% ipython --no-banner

In [1]: import numpy as np

In [2]: from numpy import linalg as LA

In [3]: np.set_printoptions(precision=2, suppress=True, linewidth=120)

In [4]: rng = np.random.default_rng(50742)

In [5]: E = rng.normal(size=(26, 6)) + 10 * np.array([-2, 0, 2, 0, 1, 2])

In [6]: E
Out[6]: 
array([[-21.37,  -1.07,  19.78,   1.53,  10.47,  20.23],
       [-19.74,   0.32,  20.57,  -0.15,   7.91,  19.83],
       [-18.83,   0.83,  21.34,  -1.13,  11.3 ,  19.42],
       [-20.03,  -0.68,  18.23,  -0.12,   8.6 ,  21.83],
       [-21.41,   0.15,  20.16,   0.4 ,   9.66,  19.84],
       [-20.73,   1.05,  20.57,  -0.15,   8.94,  21.73],
       [-19.32,  -0.84,  21.83,  -0.68,   9.42,  18.98],
       [-20.35,   1.36,  19.59,  -0.56,  10.46,  19.62],
       [-19.9 ,  -0.62,  19.66,   0.85,  10.4 ,  20.26],
       [-19.92,   0.64,  20.3 ,  -0.19,   9.88,  20.26],
       [-19.35,  -0.05,  19.6 ,   1.38,   9.8 ,  21.58],
       [-21.06,   0.12,  18.84,  -1.79,  11.69,  21.36],
       [-19.64,   0.68,  20.07,   2.11,   9.65,  19.33],
       [-20.36,   0.3 ,  18.55,   0.43,   9.91,  20.38],
       [-19.16,   0.56,  21.27,  -0.27,   8.7 ,  20.93],
       [-20.87,  -0.68,  20.52,   1.07,   9.67,  19.79],
       [-20.43,  -0.29,  19.98,   0.98,   9.83,  19.13],
       [-20.39,  -0.69,  19.67,  -1.03,  10.42,  18.63],
       [-20.94,  -0.63,  19.88,  -0.23,   8.58,  18.75],
       [-21.06,   0.41,  20.87,   0.23,  10.73,  19.06],
       [-21.6 ,  -1.27,  20.93,   1.89,  10.62,  20.67],
       [-21.32,   1.73,  20.19,   1.01,   9.37,  21.21],
       [-22.11,   2.29,  19.44,   0.37,  10.77,  19.48],
       [-18.21,  -0.59,  18.52,   2.09,   9.78,  18.93],
       [-19.31,   0.96,  19.86,  -0.21,  11.08,  20.28],
       [-20.95,  -0.03,  20.99,   0.83,   9.97,  20.23]])

In [7]: Xs = (E - E.mean(axis=0)) / E.std(axis=0)

In [8]: np.argwhere(np.abs(Xs) > 2)
Out[8]: 
array([[ 1,  4],
       [ 3,  2],
       [ 6,  2],
       [11,  3],
       [11,  4],
       [22,  1],
       [23,  0]])

In [9]: beta = LA.lstsq(np.delete(Xs, 0, axis=1), Xs[:, 0])[0]

In [10]: round(1 - np.var(Xs[:, 0] - np.delete(Xs, 0, axis=1) @ beta), 2)
Out[10]: np.float64(0.06)
